In [1]: import numpy as np

In [2]: from numpy import linalg as LA

In [3]: np.set_printoptions(precision=1, suppress=True, linewidth=140)

In [4]: E = np.load("run15.npy")

In [5]: E
Out[5]: 
array([[3., 1., 0., 0., 0.],
       [0., 3., 1., 0., 0.],
       [0., 0., 3., 1., 0.],
       [0., 0., 0., 3., 1.],
       [0., 0., 0., 0., 3.]])

In [6]: # triangular: eigenvalues sit on the diagonal

In [7]: np.einsum("ij,ji->", E, E)
Out[7]: np.float64(45.0)

In [8]: np.poly(E)
Out[8]: array([   1.,  -15.,   90., -270.,  405., -243.])

In [9]: ev, V = LA.eig(E)

In [10]: np.sort(LA.eigvals(E @ E))
Out[10]: array([9., 9., 9., 9., 9.])

In [11]: E @ V[:, 0] - ev[0] * V[:, 0]
Out[11]: array([0., 0., 0., 0., 0.])

In [12]: np.sort(LA.eigvals(E.T))
Out[12]: array([3., 3., 3., 3., 3.])

In [13]: rng = np.random.default_rng(72817)

In [14]: lab = rng.permutation(5)

In [15]: lab
Out[15]: array([2, 1, 3, 4, 0])

In [16]: B = E[lab][:, lab]

In [17]: round(LA.det(B), 1), round(LA.det(E[lab]), 1)
Out[17]: (np.float64(243.0), np.float64(-243.0))

In [18]: np.sort(np.abs(LA.eigvals(B)))
Out[18]: array([3., 3., 3., 3., 3.])

In [19]: np.trace(B)
Out[19]: np.float64(15.0)

In [20]: LA.norm(E, axis=1)
Out[20]: array([3.2, 3.2, 3.2, 3.2, 3. ])

In [21]: round(LA.norm(E[2], 1), 1), np.round(LA.norm(E[2], np.inf), 1)
Out[21]: (np.float64(4.0), np.float64(3.0))

In [22]: round(float(LA.norm(E) ** 2 / LA.norm(E, 2) ** 2), 1)
Out[22]: 3.2

In [23]: round(LA.norm(E, 2), 1)
Out[23]: np.float64(3.9)

In [24]: round(LA.norm(E, 1), 1), np.round(LA.norm(E, np.inf), 1)
Out[24]: (np.float64(4.0), np.float64(4.0))

In [25]: u = np.array([1, 0])

In [26]: np.array([np.convolve(row, u, "same") for row in E])
Out[26]: 
array([[3., 1., 0., 0., 0.],
       [0., 3., 1., 0., 0.],
       [0., 0., 3., 1., 0.],
       [0., 0., 0., 3., 1.],
       [0., 0., 0., 0., 3.]])

In [27]: np.convolve(E[0], u)
Out[27]: array([3., 1., 0., 0., 0., 0.])

In [28]: np.cross(E[0, :3], E[2, :3])
Out[28]: array([ 3., -9.,  0.])

In [29]: W0 = rng.normal(size=(22, 3))

In [30]: W0 = 20 * W0 / LA.norm(W0, axis=1, keepdims=True)

In [31]: W0
Out[31]: 
array([[ 13. ,   9.2, -12.1],
       [  9.1, -17.5,   2.9],
       [-14.6,   9.4,   9.9],
       [-16.5,   8.2,  -7.9],
       [ 13.2,  12.8,   7.9],
       [ 18. ,   8.6,  -2. ],
       [ 14.4, -10.8,  -8.7],
       [-17. ,   4.8,   9.3],
       [  8.6, -14.7,  10.4],
       [ -0.6, -19.8,  -2.4],
       [ -3.9,  16.1,  11.2],
       [ 12.6,  11.6,  10.3],
       [ 17.7,   1. ,  -9.2],
       [  7.8,  18.3,   2.5],
       [ 10.2,  17. ,   2.7],
       [ 17.3,  -4.1,   9.1],
       [  8.1,  17.5,  -5.1],
       [  2.6,  10.1, -17.1],
       [ -8.9,   1.9,  17.8],
       [-15.4,  -3.6, -12.2],
       [  1.6,  18.2,   8.1],
       [  9.4,  15. ,   9.3]])

In [32]: def softmax(z):
    ...:     e = np.exp(z - z.max(axis=-1, keepdims=True))
    ...:     return e / e.sum(axis=-1, keepdims=True)
    ...: 

In [33]: np.round(softmax(W0[6] + 3), 1) + 0
Out[33]: array([1., 0., 0.])

In [34]: S = W0 @ W0.T / np.sqrt(3)

In [35]: softmax(S).round(6).argmax(axis=1)
Out[35]: array([ 0,  1,  2,  3,  4,  5,  6,  7,  8,  9, 10, 11, 12, 13, 14, 15, 16, 17, 18, 19, 20, 21])

In [36]: X = np.load("block3.npy")

In [37]: X
Out[37]: 
array([[0., 2., 1., 0.],
       [2., 0., 0., 0.],
       [1., 0., 0., 0.],
       [0., 0., 0., 0.]])

In [38]: # symmetric

In [39]: lab = W0[:, 1] > np.median(W0[:, 1])

In [40]: u = W0[lab].mean(axis=0) - W0[~lab].mean(axis=0)

In [41]: ((W0 - W0.mean(axis=0)) @ u > 0).astype(int)
Out[41]: array([1, 0, 1, 0, 1, 1, 0, 0, 0, 0, 1, 1, 0, 1, 1, 0, 1, 1, 0, 0, 1, 1])

In [42]: lab.astype(int)
Out[42]: array([1, 0, 1, 0, 1, 0, 0, 0, 0, 0, 1, 1, 0, 1, 1, 0, 1, 1, 0, 0, 1, 1])

In [43]: u
Out[43]: array([ 3. , 18.3,  1.8])

In [44]: np.argsort(-np.abs(u).round(6), kind="stable")
Out[44]: array([1, 0, 2])

In [45]: np.argsort(-LA.norm(X, axis=0).round(6), kind="stable")[:3]
Out[45]: array([0, 1, 2])

In [46]: left, s, VT = LA.svd(X, full_matrices=False)

In [47]: np.round(left.T @ X @ VT.T, 1) + 0
Out[47]: 
array([[2.2, 0. , 0. , 0. ],
       [0. , 2.2, 0. , 0. ],
       [0. , 0. , 0. , 0. ],
       [0. , 0. , 0. , 0. ]])

In [48]: np.round(s / s[0], 1) + 0
Out[48]: array([1., 1., 0., 0.])

In [49]: np.cumsum(s ** 2) / np.sum(s ** 2)
Out[49]: array([0.5, 1. , 1. , 1. ])

In [50]: np.round(VT @ VT.T, 1) + 0
Out[50]: 
array([[1., 0., 0., 0.],
       [0., 1., 0., 0.],
       [0., 0., 1., 0.],
       [0., 0., 0., 1.]])

In [51]: lab = rng.permutation(4)

In [52]: lab
Out[52]: array([1, 2, 3, 0])

In [53]: B = X[lab][:, lab]

In [54]: np.trace(B)
Out[54]: np.float64(0.0)

In [55]: np.allclose(B, X)
Out[55]: False
